% python3 -q
>>> import numpy as np
>>> np.set_printoptions(precision=2, suppress=True, linewidth=120)
>>> X = np.array([[0, 3, -2, -1],
...     [9, 4, 4, -4],
...     [2, -8, -2, -7],
...     [2, -1, 2, 7],
...     [7, -6, 5, -8],
...     [-4, 7, 1, 3],
...     [-7, -8, 2, 4]])
>>> X[:, 2] = -2 * X[:, 3]
>>> X
array([[  0,   3,   2,  -1],
       [  9,   4,   8,  -4],
       [  2,  -8,  14,  -7],
       [  2,  -1, -14,   7],
       [  7,  -6,  16,  -8],
       [ -4,   7,  -6,   3],
       [ -7,  -8,  -8,   4]])
>>> U, sigma, VT = np.linalg.svd(X, full_matrices=False)
>>> (sigma > 1e-8).sum()
np.int64(3)
>>> round(float(np.sqrt((sigma ** 2).sum())), 2), round(float(np.linalg.norm(X)), 2)
(38.24, 38.24)
>>> np.round(sigma / sigma[0], 2) + 0
array([1.  , 0.46, 0.28, 0.  ])
>>> sigma.round(2) + 0
array([33.73, 15.35,  9.41,  0.  ])
>>> np.abs(VT[0])
array([0.3 , 0.16, 0.84, 0.42])
>>> U, sigma, VT = np.linalg.svd(X)
>>> sigma.round(2) + 0
array([33.73, 15.35,  9.41,  0.  ])
>>> np.argmax(sigma[:-1] / (sigma[1:] + 1e-6)) + 1
np.int64(3)
>>> M2 = U[:, :3] @ np.diag(sigma[:3]) @ VT[:3]
>>> np.round(np.abs(X - M2).max(), 2)
np.float64(0.0)
>>> np.linalg.matrix_rank(M2)
np.int64(3)
>>> round(np.linalg.norm(X - M2) / np.linalg.norm(X), 2)
np.float64(0.0)
>>> gram = X.T @ X
>>> np.diag(gram)
array([203, 239, 816, 204])
>>> np.trace(gram), (X ** 2).sum()
(np.int64(1462), np.int64(1462))
>>> (X @ X.T).shape
(7, 7)
>>> np.allclose(gram, gram.T)
True
>>> np.round(np.linalg.eigvalsh(gram)[::-1], 2) + 0
array([1137.76,  235.73,   88.51,    0.  ])
>>> np.round(np.linalg.svd(X, compute_uv=False) ** 2, 2) + 0
array([1137.76,  235.73,   88.51,    0.  ])
>>> np.allclose(X[:-1].T @ np.linalg.lstsq(X[:-1].T, X[-1])[0], X[-1])
True
>>> np.round(X @ np.linalg.pinv(X) @ X, 2) + 0
array([[  0.,   3.,   2.,  -1.],
       [  9.,   4.,   8.,  -4.],
       [  2.,  -8.,  14.,  -7.],
       [  2.,  -1., -14.,   7.],
       [  7.,  -6.,  16.,  -8.],
       [ -4.,   7.,  -6.,   3.],
       [ -7.,  -8.,  -8.,   4.]])
>>> np.abs(np.diag(np.linalg.qr(X)[1])) > 1e-9
array([ True,  True,  True, False])
>>> np.unique(X.round(6), axis=0).shape
(7, 4)
>>> round(float(np.trace(np.linalg.pinv(X) @ X)), 2)
3.0
>>> rk = np.linalg.matrix_rank(X)
>>> rk
np.int64(3)
>>> null = np.linalg.svd(X)[2][rk:].T
>>> [int(np.linalg.matrix_rank(X[:, :j + 1])) for j in range(4)]
[1, 2, 3, 3]
>>> [int(np.linalg.matrix_rank(np.delete(X, i, axis=0))) for i in range(7)]
[3, 3, 3, 3, 3, 3, 3]
>>> [int(np.linalg.matrix_rank(X[:i])) for i in range(1, len(X) + 1)]
[1, 2, 3, 3, 3, 3, 3]
>>> np.round(null @ null.T, 2) + 0
array([[0. , 0. , 0. , 0. ],
       [0. , 0. , 0. , 0. ],
       [0. , 0. , 0.2, 0.4],
       [0. , 0. , 0.4, 0.8]])
>>> np.round(null[:, 0] / null[np.abs(null[:, 0]).round(6).argmax(), 0], 2) + 0
array([0. , 0. , 0.5, 1. ])
>>> sigma = 20 * 0.2 ** np.arange(5)
>>> rng = np.random.default_rng(917)
>>> data = rng.normal(size=(28, 5)) * rng.permutation(sigma)
>>> data.round(2) + 0
array([[  4.79,   0.03,   0.02,   8.76,   0.67],
       [  0.61,  -0.06,  -0.09, -20.37,  -0.94],
       [  1.37,  -0.01,   0.12,   2.15,   0.25],
       [  3.39,  -0.06,  -0.16, -43.91,   0.35],
       [  9.01,   0.02,   0.19,   3.82,  -1.25],
       [  3.25,  -0.05,  -0.01,  -7.68,   0.42],
       [  5.45,  -0.01,  -0.23, -10.09,  -0.46],
       [  0.33,   0.04,  -0.24, -18.73,  -0.26],
       [ -1.16,   0.06,  -0.14,  -8.81,   0.12],
       [-12.9 ,   0.  ,  -0.24,   0.88,   0.51],
       [  4.01,   0.03,   0.13,   3.34,  -1.33],
       [  2.86,   0.  ,  -0.12,  23.73,  -0.66],
       [  4.04,  -0.02,   0.04,   0.81,   0.03],
       [  2.45,   0.  ,  -0.05, -34.77,  -0.79],
       [ -4.31,   0.01,   0.02, -19.17,   0.7 ],
       [  0.19,   0.03,   0.14, -18.96,   1.26],
       [ -0.36,  -0.01,  -0.14,  48.73,   0.83],
       [  2.68,   0.  ,   0.23, -14.08,   0.8 ],
       [ -5.3 ,   0.04,   0.22, -12.91,   0.29],
       [  5.78,   0.03,  -0.2 ,  -4.05,   0.91],
       [  4.83,  -0.04,  -0.06,   0.85,  -0.19],
       [ -5.  ,  -0.03,  -0.31,   2.61,  -0.24],
       [ -5.6 ,   0.02,  -0.23, -24.96,  -0.74],
       [  2.23,  -0.02,  -0.3 , -39.84,  -0.37],
       [  2.87,   0.  ,  -0.04, -31.27,  -0.55],
       [  7.4 ,   0.03,   0.12,  22.49,  -1.25],
       [ -1.17,  -0.05,  -0.23,   4.71,   1.98],
       [  8.96,   0.04,  -0.01,  10.66,  -0.16]])
>>> O, r_ = np.linalg.qr(data)
>>> np.round(O @ r_, 2) + 0
array([[  4.79,   0.03,   0.02,   8.76,   0.67],
       [  0.61,  -0.06,  -0.09, -20.37,  -0.94],
       [  1.37,  -0.01,   0.12,   2.15,   0.25],
       [  3.39,  -0.06,  -0.16, -43.91,   0.35],
       [  9.01,   0.02,   0.19,   3.82,  -1.25],
       [  3.25,  -0.05,  -0.01,  -7.68,   0.42],
       [  5.45,  -0.01,  -0.23, -10.09,  -0.46],
       [  0.33,   0.04,  -0.24, -18.73,  -0.26],
       [ -1.16,   0.06,  -0.14,  -8.81,   0.12],
       [-12.9 ,   0.  ,  -0.24,   0.88,   0.51],
       [  4.01,   0.03,   0.13,   3.34,  -1.33],
       [  2.86,   0.  ,  -0.12,  23.73,  -0.66],
       [  4.04,  -0.02,   0.04,   0.81,   0.03],
       [  2.45,   0.  ,  -0.05, -34.77,  -0.79],
       [ -4.31,   0.01,   0.02, -19.17,   0.7 ],
       [  0.19,   0.03,   0.14, -18.96,   1.26],
       [ -0.36,  -0.01,  -0.14,  48.73,   0.83],
       [  2.68,   0.  ,   0.23, -14.08,   0.8 ],
       [ -5.3 ,   0.04,   0.22, -12.91,   0.29],
       [  5.78,   0.03,  -0.2 ,  -4.05,   0.91],
       [  4.83,  -0.04,  -0.06,   0.85,  -0.19],
       [ -5.  ,  -0.03,  -0.31,   2.61,  -0.24],
       [ -5.6 ,   0.02,  -0.23, -24.96,  -0.74],
       [  2.23,  -0.02,  -0.3 , -39.84,  -0.37],
       [  2.87,   0.  ,  -0.04, -31.27,  -0.55],
       [  7.4 ,   0.03,   0.12,  22.49,  -1.25],
       [ -1.17,  -0.05,  -0.23,   4.71,   1.98],
       [  8.96,   0.04,  -0.01,  10.66,  -0.16]])
>>> round(float(abs(r_[0, 0])), 2), np.round(np.linalg.norm(data[:, 0]), 2)
(26.25, np.float64(26.25))
>>> r_
array([[-26.25,  -0.01,  -0.18,  -4.1 ,   1.23],
       [  0.  ,   0.17,   0.23,  14.8 ,  -0.48],
       [  0.  ,   0.  ,  -0.84, -20.78,  -0.07],
       [  0.  ,   0.  ,   0.  , 107.08,   0.4 ],
       [  0.  ,   0.  ,   0.  ,   0.  ,   3.95]])
>>> np.allclose(r_, r_.T)
False
>>> round(float(np.trace(r_)), 2)
84.1
>>> round(float(np.linalg.det(r_)), 2)
1595.72
>>> np.round((r_ + r_.T) / 2, 2) + 0
array([[-26.25,   0.  ,  -0.09,  -2.05,   0.61],
       [  0.  ,   0.17,   0.11,   7.4 ,  -0.24],
       [ -0.09,   0.11,  -0.84, -10.39,  -0.04],
       [ -2.05,   7.4 , -10.39, 107.08,   0.2 ],
       [  0.61,  -0.24,  -0.04,   0.2 ,   3.95]])
>>> J = np.loadtxt("case10.csv", delimiter=",")
>>> J
array([[4., 1., 0., 0., 0., 0., 0., 0., 0., 0., 0., 0.],
       [0., 4., 1., 0., 0., 0., 0., 0., 0., 0., 0., 0.],
       [0., 0., 4., 1., 0., 0., 0., 0., 0., 0., 0., 0.],
       [0., 0., 0., 4., 1., 0., 0., 0., 0., 0., 0., 0.],
       [0., 0., 0., 0., 4., 1., 0., 0., 0., 0., 0., 0.],
       [0., 0., 0., 0., 0., 4., 1., 0., 0., 0., 0., 0.],
       [0., 0., 0., 0., 0., 0., 4., 1., 0., 0., 0., 0.],
       [0., 0., 0., 0., 0., 0., 0., 4., 1., 0., 0., 0.],
       [0., 0., 0., 0., 0., 0., 0., 0., 4., 1., 0., 0.],
       [0., 0., 0., 0., 0., 0., 0., 0., 0., 4., 1., 0.],
       [0., 0., 0., 0., 0., 0., 0., 0., 0., 0., 4., 1.],
       [0., 0., 0., 0., 0., 0., 0., 0., 0., 0., 0., 4.]])
>>> x = np.array([0, 1, 0, 1, 0, 0, 0, 1, 1, 0, 0, 2])
>>> rhs = J @ x
>>> coef, lr = np.zeros(12), 1 / np.linalg.norm(J, 2) ** 2
>>> for i in range(12):
...     coef -= lr * J.T @ (J @ coef - rhs)
...     if i % 2 == 0: print(i, round(np.linalg.norm(J @ coef - rhs), 2))
... 
0 3.5
2 0.86
4 0.29
6 0.1
8 0.04
10 0.02
>>> round(np.linalg.cond(J), 2)
np.float64(1.64)
>>> feats = np.loadtxt("data.csv", delimiter=",")
>>> feats
array([[4., 1., 1., 1., 2., 0., 4., 0., 5., 2., 2., 2.],
       [0., 5., 3., 0., 0., 0., 0., 5., 2., 2., 2., 2.],
       [0., 0., 1., 2., 5., 2., 5., 4., 5., 3., 5., 4.],
       [5., 0., 5., 2., 2., 3., 4., 4., 1., 0., 4., 1.],
       [5., 2., 1., 4., 4., 4., 2., 0., 5., 1., 3., 1.],
       [4., 3., 2., 3., 3., 4., 3., 1., 1., 4., 3., 5.],
       [2., 2., 1., 2., 3., 1., 5., 3., 4., 2., 3., 3.],
       [4., 5., 1., 0., 4., 0., 5., 3., 3., 1., 5., 0.],
       [4., 3., 2., 4., 2., 2., 2., 0., 2., 3., 4., 0.],
       [4., 2., 0., 4., 0., 1., 2., 5., 1., 3., 4., 4.],
       [2., 0., 1., 3., 1., 0., 2., 5., 2., 4., 4., 2.]])
>>> r0 = np.array([4, 3])
>>> np.cross(feats[4, :3], feats[1, :3])
array([  1., -15.,  25.])
>>> np.array([np.convolve(row, r0, "same") for row in feats])
array([[16., 16.,  7.,  7., 11.,  6., 16., 12., 20., 23., 14., 14.],
       [ 0., 20., 27.,  9.,  0.,  0.,  0., 20., 23., 14., 14., 14.],
       [ 0.,  0.,  4., 11., 26., 23., 26., 31., 32., 27., 29., 31.],
       [20., 15., 20., 23., 14., 18., 25., 28., 16.,  3., 16., 16.],
       [20., 23., 10., 19., 28., 28., 20.,  6., 20., 19., 15., 13.],
       [16., 24., 17., 18., 21., 25., 24., 13.,  7., 19., 24., 29.],
       [ 8., 14., 10., 11., 18., 13., 23., 27., 25., 20., 18., 21.],
       [16., 32., 19.,  3., 16., 12., 20., 27., 21., 13., 23., 15.],
       [16., 24., 17., 22., 20., 14., 14.,  6.,  8., 18., 25., 12.],
       [16., 20.,  6., 16., 12.,  4., 11., 26., 19., 15., 25., 28.],
       [ 8.,  6.,  4., 15., 13.,  3.,  8., 26., 23., 22., 28., 20.]])
>>> M2 = feats / np.linalg.norm(feats, axis=1, keepdims=True)
>>> gram = M2 @ M2.T
>>> np.linalg.norm(M2, axis=1)
array([1., 1., 1., 1., 1., 1., 1., 1., 1., 1., 1.])
>>> (gram - 2 * np.eye(11)).round(6).argmax(axis=1)
array([ 6,  9,  6,  6,  8,  8,  2,  6,  4, 10,  9])
>>> W1 = np.array([[-3, -4, 5, -7, 5, 5],
...     [7, 0, 8, -3, -1, -2],
...     [4, -7, -8, 4, -6, -7],
...     [-6, 4, -9, -5, -5, -6],
...     [4, -1, 5, -5, 1, -6],
...     [-6, 5, -4, 0, 5, 7],
...     [-3, -3, 1, 7, -3, 1],
...     [8, 7, 1, 2, 9, -2],
...     [0, -4, -9, -1, -6, 8],
...     [-2, 5, -1, -3, -9, -5],
...     [0, 9, 2, 8, -4, 3],
...     [-9, -3, -9, -2, -3, -4]])
>>> coef = np.array([2, -8, -2, 0, 0, 1])
>>> act = np.maximum(feats @ W1 + coef, 0)
>>> act
array([[ 0.,  0.,  0.,  0.,  0., 26.],
       [67., 20.,  0., 11.,  0.,  0.],
       [ 0., 39.,  0., 30.,  0.,  0.],
       [ 0.,  3.,  0., 30.,  1.,  0.],
       [ 0.,  0.,  0.,  0.,  0., 37.],
       [ 0., 17.,  0.,  0.,  0.,  0.],
       [ 0.,  5.,  0.,  8.,  0.,  0.],
       [52.,  9., 60., 16.,  0., 13.],
       [ 0., 23.,  0.,  0.,  0.,  0.],
       [ 0., 61.,  0.,  0.,  0.,  0.],
       [ 0., 59.,  0.,  8.,  0.,  0.]])
>>> np.linalg.matrix_rank(act)
np.int64(6)
>>> (act > 0).astype(int)
array([[0, 0, 0, 0, 0, 1],
       [1, 1, 0, 1, 0, 0],
       [0, 1, 0, 1, 0, 0],
       [0, 1, 0, 1, 1, 0],
       [0, 0, 0, 0, 0, 1],
       [0, 1, 0, 0, 0, 0],
       [0, 1, 0, 1, 0, 0],
       [1, 1, 1, 1, 0, 1],
       [0, 1, 0, 0, 0, 0],
       [0, 1, 0, 0, 0, 0],
       [0, 1, 0, 1, 0, 0]])
>>> cent = np.array([[3, 0, 0], [0, 3, 1], [0, 1, 0], [1, 1, 0], [0, 1, 2], [3, 3, 1]])
>>> (act @ cent).round(6).argmax(axis=1)
array([0, 0, 1, 1, 0, 1, 1, 0, 1, 1, 1])
>>> W1 @ cent
array([[ -1,   6,  11],
       [ 12,  -2,  -4],
       [ -5, -52, -26],
       [-41, -25, -12],
       [-11, -20,  -5],
       [  3,  37,  22],
       [  1,  -1,  -8],
       [ 20,  27,  23],
       [ 23,  -4,  -8],
       [-24, -13, -18],
       [ 17,  42,   4],
       [-41, -35, -13]])
>>> act @ cent
array([[ 78.,  78.,  26.],
       [212.,  71.,  20.],
       [ 30., 147.,  39.],
       [ 30.,  40.,   5.],
       [111., 111.,  37.],
       [  0.,  51.,  17.],
       [  8.,  23.,   5.],
       [211., 142.,  22.],
       [  0.,  69.,  23.],
       [  0., 183.,  61.],
       [  8., 185.,  59.]])
>>> hat = act @ np.linalg.solve(act.T @ act, act.T)
>>> np.round(np.trace(hat), 2)
np.float64(6.0)
>>> np.round(np.linalg.eigvalsh(hat), 2) + 0
array([0., 0., 0., 0., 0., 1., 1., 1., 1., 1., 1.])
>>> hat.round(2) + 0
array([[ 0.33,  0.  ,  0.  ,  0.  ,  0.47,  0.  ,  0.  ,  0.  ,  0.  ,  0.  ,  0.  ],
       [ 0.  ,  1.  ,  0.  ,  0.  ,  0.  ,  0.  ,  0.  ,  0.  ,  0.  ,  0.  ,  0.  ],
       [ 0.  ,  0.  ,  0.89,  0.  ,  0.  , -0.03,  0.25,  0.  , -0.03, -0.09,  0.17],
       [ 0.  ,  0.  ,  0.  ,  1.  ,  0.  ,  0.  ,  0.  ,  0.  ,  0.  ,  0.  ,  0.  ],
       [ 0.47,  0.  ,  0.  ,  0.  ,  0.67,  0.  ,  0.  ,  0.  ,  0.  ,  0.  ,  0.  ],
       [ 0.  ,  0.  , -0.03,  0.  ,  0.  ,  0.04, -0.02,  0.  ,  0.06,  0.15,  0.11],
       [ 0.  ,  0.  ,  0.25,  0.  ,  0.  , -0.02,  0.07,  0.  , -0.03, -0.07,  0.01],
       [ 0.  ,  0.  ,  0.  ,  0.  ,  0.  ,  0.  ,  0.  ,  1.  ,  0.  ,  0.  ,  0.  ],
       [ 0.  ,  0.  , -0.03,  0.  ,  0.  ,  0.06, -0.03,  0.  ,  0.08,  0.21,  0.15],
       [ 0.  ,  0.  , -0.09,  0.  ,  0.  ,  0.15, -0.07,  0.  ,  0.21,  0.55,  0.41],
       [ 0.  ,  0.  ,  0.17,  0.  ,  0.  ,  0.11,  0.01,  0.  ,  0.15,  0.41,  0.37]])
